% ipython --no-banner

In [1]: import numpy as np

In [2]: np.set_printoptions(precision=2, suppress=True, linewidth=120, floatmode="fixed")

In [3]: mat = np.load("sample5.npy")

In [4]: print(mat)
[[  9   6   6  -3]
 [  6  13  -5   7]
 [  6  -5  13 -11]
 [ -3   7 -11  10]]

In [5]: # equal to its transpose

In [6]: rng = np.random.default_rng(26119)

In [7]: idx = rng.permutation(4)

In [8]: idx
Out[8]: array([0, 3, 2, 1])

In [9]: out = mat[idx][:, idx]

In [10]: print(out)
[[  9  -3   6   6]
 [ -3  10 -11   7]
 [  6 -11  13  -5]
 [  6   7  -5  13]]

In [11]: np.trace(out)
Out[11]: np.int64(45)

In [12]: np.round(np.linalg.det(out), 2), round(float(np.linalg.det(mat[idx])), 2)
Out[12]: (np.float64(0.0), 0.0)

In [13]: np.diag(out)
Out[13]: array([ 9, 10, 13, 13])

In [14]: blk = np.stack([mat, 5 * mat, mat[::-1]])

In [15]: (blk @ mat.T).shape
Out[15]: (3, 4, 4)

In [16]: np.linalg.det(blk)
Out[16]: array([0.00, 0.00, 0.00])

In [17]: np.linalg.matrix_rank(blk)
Out[17]: array([2, 2, 2])

In [18]: print(np.linalg.matrix_rank(blk.reshape(3, -1)))
2

In [19]: print(mat @ np.linalg.pinv(mat) @ mat)
[[  9.00   6.00   6.00  -3.00]
 [  6.00  13.00  -5.00   7.00]
 [  6.00  -5.00  13.00 -11.00]
 [ -3.00   7.00 -11.00  10.00]]

In [20]: print(np.linalg.lstsq(mat[:-1].T, mat[-1])[2])
2

In [21]: np.allclose(mat[:-1].T @ np.linalg.lstsq(mat[:-1].T, mat[-1])[0], mat[-1])
Out[21]: True

In [22]: np.unique(mat.round(6), axis=0).shape
Out[22]: (4, 4)

In [23]: np.round(np.sort(np.abs(np.linalg.eigvals(mat))), 2) + 0
Out[23]: array([ 0.00,  0.00, 17.09, 27.91])

In [24]: mat.inv()
Traceback (most recent call last):
  Cell In[24], line 1
    mat.inv()
AttributeError: 'numpy.ndarray' object has no attribute 'inv'


In [25]: np.trace(mat)
Out[25]: np.int64(45)

In [26]: W0 = np.array([[1, 1, 1, 1, -1, -1, -1, -1],
    ...:     [1, -1, -1, 1, -1, 1, 1, -1],
    ...:     [1, 1, -1, -1, 1, 1, -1, -1],
    ...:     [1, -1, 1, -1, 1, -1, 1, -1],
    ...:     [1, -1, 1, -1, -1, 1, -1, 1],
    ...:     [1, 1, -1, -1, -1, -1, 1, 1],
    ...:     [1, 1, 1, 1, 1, 1, 1, 1],
    ...:     [1, -1, -1, 1, 1, -1, -1, 1]])

In [27]: out = W0[0, 0] * W0[1:] - np.outer(W0[1:, 0], W0[0])

In [28]: out
Out[28]: 
array([[ 0, -2, -2,  0,  0,  2,  2,  0],
       [ 0,  0, -2, -2,  2,  2,  0,  0],
       [ 0, -2,  0, -2,  2,  0,  2,  0],
       [ 0, -2,  0, -2,  0,  2,  0,  2],
       [ 0,  0, -2, -2,  0,  0,  2,  2],
       [ 0,  0,  0,  0,  2,  2,  2,  2],
       [ 0, -2, -2,  0,  2,  0,  0,  2]])

In [29]: print(np.flatnonzero(~out.round(6).any(axis=1)))
[]

In [30]: U, s, VT = np.linalg.svd(W0, full_matrices=False)

In [31]: np.round(U.T @ W0 @ VT.T, 2) + 0
Out[31]: 
array([[2.83, 0.00, 0.00, 0.00, 0.00, 0.00, 0.00, 0.00],
       [0.00, 2.83, 0.00, 0.00, 0.00, 0.00, 0.00, 0.00],
       [0.00, 0.00, 2.83, 0.00, 0.00, 0.00, 0.00, 0.00],
       [0.00, 0.00, 0.00, 2.83, 0.00, 0.00, 0.00, 0.00],
       [0.00, 0.00, 0.00, 0.00, 2.83, 0.00, 0.00, 0.00],
       [0.00, 0.00, 0.00, 0.00, 0.00, 2.83, 0.00, 0.00],
       [0.00, 0.00, 0.00, 0.00, 0.00, 0.00, 2.83, 0.00],
       [0.00, 0.00, 0.00, 0.00, 0.00, 0.00, 0.00, 2.83]])

In [32]: np.round(VT @ VT.T, 2) + 0
Out[32]: 
array([[1.00, 0.00, 0.00, 0.00, 0.00, 0.00, 0.00, 0.00],
       [0.00, 1.00, 0.00, 0.00, 0.00, 0.00, 0.00, 0.00],
       [0.00, 0.00, 1.00, 0.00, 0.00, 0.00, 0.00, 0.00],
       [0.00, 0.00, 0.00, 1.00, 0.00, 0.00, 0.00, 0.00],
       [0.00, 0.00, 0.00, 0.00, 1.00, 0.00, 0.00, 0.00],
       [0.00, 0.00, 0.00, 0.00, 0.00, 1.00, 0.00, 0.00],
       [0.00, 0.00, 0.00, 0.00, 0.00, 0.00, 1.00, 0.00],
       [0.00, 0.00, 0.00, 0.00, 0.00, 0.00, 0.00, 1.00]])

In [33]: np.sqrt((s ** 2).sum()), round(float(np.linalg.norm(W0)), 2)
Out[33]: (np.float64(8.0), 8.0)

In [34]: np.allclose(U * s @ VT, W0)
Out[34]: True

In [35]: W0[:, 7] @ W0[:, 1]
Out[35]: np.int64(0)

In [36]: print(W0 @ W0.T)
[[8 0 0 0 0 0 0 0]
 [0 8 0 0 0 0 0 0]
 [0 0 8 0 0 0 0 0]
 [0 0 0 8 0 0 0 0]
 [0 0 0 0 8 0 0 0]
 [0 0 0 0 0 8 0 0]
 [0 0 0 0 0 0 8 0]
 [0 0 0 0 0 0 0 8]]

In [37]: np.linalg.svd(W0, compute_uv=False)
Out[37]: array([2.83, 2.83, 2.83, 2.83, 2.83, 2.83, 2.83, 2.83])

In [38]: X = np.array([[2.0, 3.0, 0.0, 0.0, 0.0],
    ...:     [3.0, 1.0, 3.0, 0.0, 0.0],
    ...:     [0.0, 3.0, 2.0, 3.0, 0.0],
    ...:     [0.0, 0.0, 3.0, 1.0, 3.0],
    ...:     [0.0, 0.0, 0.0, 3.0, 2.0]])

In [39]: evals, vecs = np.linalg.eigh(X)

In [40]: np.linalg.eigvalsh(X + 2 * np.eye(5))
Out[40]: array([-1.72,  0.46,  4.00,  6.54,  8.72])

In [41]: np.abs(vecs[:, -1]).round(6).argmax()
Out[41]: np.int64(2)

In [42]: np.linalg.svd(X, compute_uv=False)
Out[42]: array([6.72, 4.54, 3.72, 2.00, 1.54])

In [43]: evals
Out[43]: array([-3.72, -1.54,  2.00,  4.54,  6.72])

In [44]: idx = rng.permutation(5)

In [45]: out = X[:, idx] * rng.choice([-1, 1], 5)

In [46]: out
Out[46]: 
array([[ 0.00,  0.00, -0.00,  2.00, -3.00],
       [ 0.00,  0.00, -3.00,  3.00, -1.00],
       [ 0.00,  3.00, -2.00,  0.00, -3.00],
       [ 3.00,  1.00, -3.00,  0.00, -0.00],
       [ 2.00,  3.00, -0.00,  0.00, -0.00]])

In [47]: U, _, VT = np.linalg.svd(X.T @ out)

In [48]: idx
Out[48]: array([4, 3, 2, 0, 1])

In [49]: print(np.round(U @ VT, 2) + 0)
[[ 0.00  0.00  0.00  1.00  0.00]
 [ 0.00  0.00  0.00  0.00 -1.00]
 [ 0.00  0.00 -1.00  0.00  0.00]
 [ 0.00  1.00  0.00  0.00  0.00]
 [ 1.00  0.00  0.00  0.00  0.00]]

In [50]: np.round(np.linalg.lstsq(X, out)[0], 2) + 0
Out[50]: 
array([[ 0.00,  0.00,  0.00,  1.00,  0.00],
       [ 0.00,  0.00,  0.00,  0.00, -1.00],
       [ 0.00,  0.00, -1.00,  0.00,  0.00],
       [ 0.00,  1.00,  0.00,  0.00,  0.00],
       [ 1.00,  0.00,  0.00,  0.00,  0.00]])

In [51]: np.round(np.linalg.eigvalsh(X).min(), 2)
Out[51]: np.float64(-3.72)

In [52]: round(np.linalg.det(X[::-1]), 2)
Out[52]: np.float64(350.0)

In [53]: round(float(np.linalg.det(2 * X)), 2), round(np.linalg.det(X), 2)
Out[53]: (11200.0, np.float64(350.0))

In [54]: np.einsum("ij,ji->", X, X)
Out[54]: np.float64(86.0)

In [55]: E = np.load("run0.npy")

In [56]: E
Out[56]: 
array([[ 2.02,  1.97,  1.00,  0.96,  3.05,  2.02,  0.97,  0.02,  0.97,  0.03],
       [ 1.99,  2.01,  0.99,  1.01,  3.00,  2.01,  1.00,  0.02,  0.98, -0.02],
       [ 2.01,  2.00,  0.96,  0.98,  2.99,  2.03,  1.00, -0.04,  1.00,  0.03],
       [ 2.00,  1.99,  0.97,  1.02,  3.01,  1.99,  1.01,  0.01,  0.98,  0.00],
       [ 2.00,  1.97,  0.99,  1.01,  2.98,  2.01,  0.98, -0.01,  1.00,  0.01],
       [ 1.97,  2.01,  1.02,  1.00,  3.01,  2.01,  1.01, -0.01,  1.02,  0.01],
       [ 2.01,  2.00,  1.00,  0.99,  2.99,  2.03,  1.00,  0.01,  0.99,  0.02],
       [ 1.99,  2.02,  0.96,  1.01,  3.02,  2.01,  0.97,  0.00,  1.01, -0.03],
       [ 2.02,  2.01,  0.99,  1.01,  3.01,  2.03,  0.99,  0.04,  1.02,  0.01],
       [ 2.02,  3.03,  1.00,  2.01,  2.99,  0.02,  3.03,  1.02,  0.96,  2.03],
       [ 1.98,  2.98,  1.00,  2.01,  3.04, -0.02,  3.03,  1.01,  0.96,  2.03],
       [ 2.03,  3.02,  1.00,  2.01,  3.03,  0.05,  3.01,  1.03,  0.99,  2.01],
       [ 2.01,  2.99,  1.03,  1.98,  2.99,  0.03,  2.99,  1.04,  1.01,  2.03],
       [ 2.00,  3.01,  1.05,  1.99,  3.02,  0.01,  3.02,  1.01,  1.05,  2.03],
       [ 2.00,  3.02,  0.99,  2.01,  2.95, -0.02,  2.99,  0.99,  1.01,  1.99],
       [ 2.02,  2.96,  1.01,  2.02,  3.04,  0.00,  2.99,  1.03,  1.00,  2.02],
       [ 1.99,  2.99,  1.02,  2.02,  2.99, -0.03,  3.00,  1.04,  1.01,  1.99],
       [ 1.97,  2.99,  1.01,  1.93,  3.00,  0.01,  3.02,  1.01,  1.02,  1.96],
       [ 2.00,  2.01,  3.03,  1.03,  3.00,  3.00,  1.00,  0.00,  1.99, -0.01],
       [ 1.99,  1.98,  3.02,  0.98,  3.01,  3.02,  1.01,  0.01,  1.99, -0.01],
       [ 2.00,  1.99,  2.99,  1.01,  3.00,  3.01,  1.00, -0.02,  2.00,  0.04],
       [ 1.99,  2.00,  3.01,  0.98,  3.00,  3.01,  1.02,  0.02,  1.99,  0.02],
       [ 1.98,  2.01,  3.01,  1.00,  3.00,  3.03,  1.01,  0.00,  2.01, -0.02],
       [ 1.98,  1.96,  3.01,  0.99,  3.00,  2.96,  1.01,  0.00,  2.02,  0.00],
       [ 2.00,  2.02,  2.98,  1.02,  2.96,  3.00,  1.01, -0.01,  1.98, -0.01],
       [ 1.99,  2.01,  3.02,  1.00,  2.98,  2.95,  0.98, -0.03,  2.02,  0.02],
       [ 2.01,  2.02,  3.03,  1.01,  2.98,  3.00,  0.98, -0.04,  2.06, -0.02]])

In [57]: W2 = E[[19, 12]].astype(float)

In [58]: for _ in range(5):
    ...:     idx = np.linalg.norm(E[:, None] - W2, axis=-1).argmin(axis=1)
    ...:     W2 = np.array([E[idx == j].mean(axis=0) for j in range(2)])
    ...: 

In [59]: print(idx)
[0 0 0 0 0 0 0 0 0 1 1 1 1 1 1 1 1 1 0 0 0 0 0 0 0 0 0]

In [60]: print(np.round(W2[1] - W2[0], 2) + 0)
[ 0.00  1.00 -0.99  1.00  0.01 -2.50  2.01  1.02 -0.50  2.01]
